>>> import numpy as np
>>> from numpy import linalg as LA
>>> np.set_printoptions(suppress=True, linewidth=100)
>>> rnd = lambda a: np.round(a, 2) + 0
>>> A = np.load("data.npy")
>>> A
array([[0, 0, 2, 1, 3, 5, 2, 3, 4, 2],
       [0, 6, 2, 4, 4, 4, 3, 3, 4, 4],
       [2, 2, 6, 4, 3, 3, 1, 2, 2, 4],
       [1, 4, 4, 0, 3, 5, 1, 4, 3, 2],
       [3, 4, 3, 3, 4, 4, 5, 5, 4, 6],
       [5, 4, 3, 5, 4, 0, 3, 5, 5, 5],
       [2, 3, 1, 1, 5, 3, 4, 4, 3, 0],
       [3, 3, 2, 4, 5, 5, 4, 6, 4, 6],
       [4, 4, 2, 3, 4, 5, 3, 4, 4, 3],
       [2, 4, 4, 2, 6, 5, 0, 6, 3, 4]])
>>> t = np.radians(45)
>>> r_ = np.eye(10)
>>> r_[2, 2] = r_[4, 4] = np.cos(t)
>>> r_[2, 4], r_[4, 2] = -np.sin(t), np.sin(t)
>>> rnd(r_)
array([[ 1.  ,  0.  ,  0.  ,  0.  ,  0.  ,  0.  ,  0.  ,  0.  ,  0.  ,  0.  ],
       [ 0.  ,  1.  ,  0.  ,  0.  ,  0.  ,  0.  ,  0.  ,  0.  ,  0.  ,  0.  ],
       [ 0.  ,  0.  ,  0.71,  0.  , -0.71,  0.  ,  0.  ,  0.  ,  0.  ,  0.  ],
       [ 0.  ,  0.  ,  0.  ,  1.  ,  0.  ,  0.  ,  0.  ,  0.  ,  0.  ,  0.  ],
       [ 0.  ,  0.  ,  0.71,  0.  ,  0.71,  0.  ,  0.  ,  0.  ,  0.  ,  0.  ],
       [ 0.  ,  0.  ,  0.  ,  0.  ,  0.  ,  1.  ,  0.  ,  0.  ,  0.  ,  0.  ],
       [ 0.  ,  0.  ,  0.  ,  0.  ,  0.  ,  0.  ,  1.  ,  0.  ,  0.  ,  0.  ],
       [ 0.  ,  0.  ,  0.  ,  0.  ,  0.  ,  0.  ,  0.  ,  1.  ,  0.  ,  0.  ],
       [ 0.  ,  0.  ,  0.  ,  0.  ,  0.  ,  0.  ,  0.  ,  0.  ,  1.  ,  0.  ],
       [ 0.  ,  0.  ,  0.  ,  0.  ,  0.  ,  0.  ,  0.  ,  0.  ,  0.  ,  1.  ]])
>>> other = A @ r_.T
>>> rnd(LA.det(r_)), rnd(np.trace(r_))
(np.float64(1.0), np.float64(9.41))
>>> rnd(LA.svd(A, compute_uv=False)), rnd(LA.svd(other, compute_uv=False))
(array([34.41,  7.4 ,  6.12,  4.42,  4.32,  3.2 ,  2.63,  2.25,  2.22,  0.43]), array([34.41,  7.4 ,  6.12,  4.42,  4.32,  3.2 ,  2.63,  2.25,  2.22,  0.43]))
>>> rnd(np.abs(other - A).max(axis=0))
array([0.  , 0.  , 5.41, 0.  , 3.36, 0.  , 0.  , 0.  , 0.  , 0.  ])
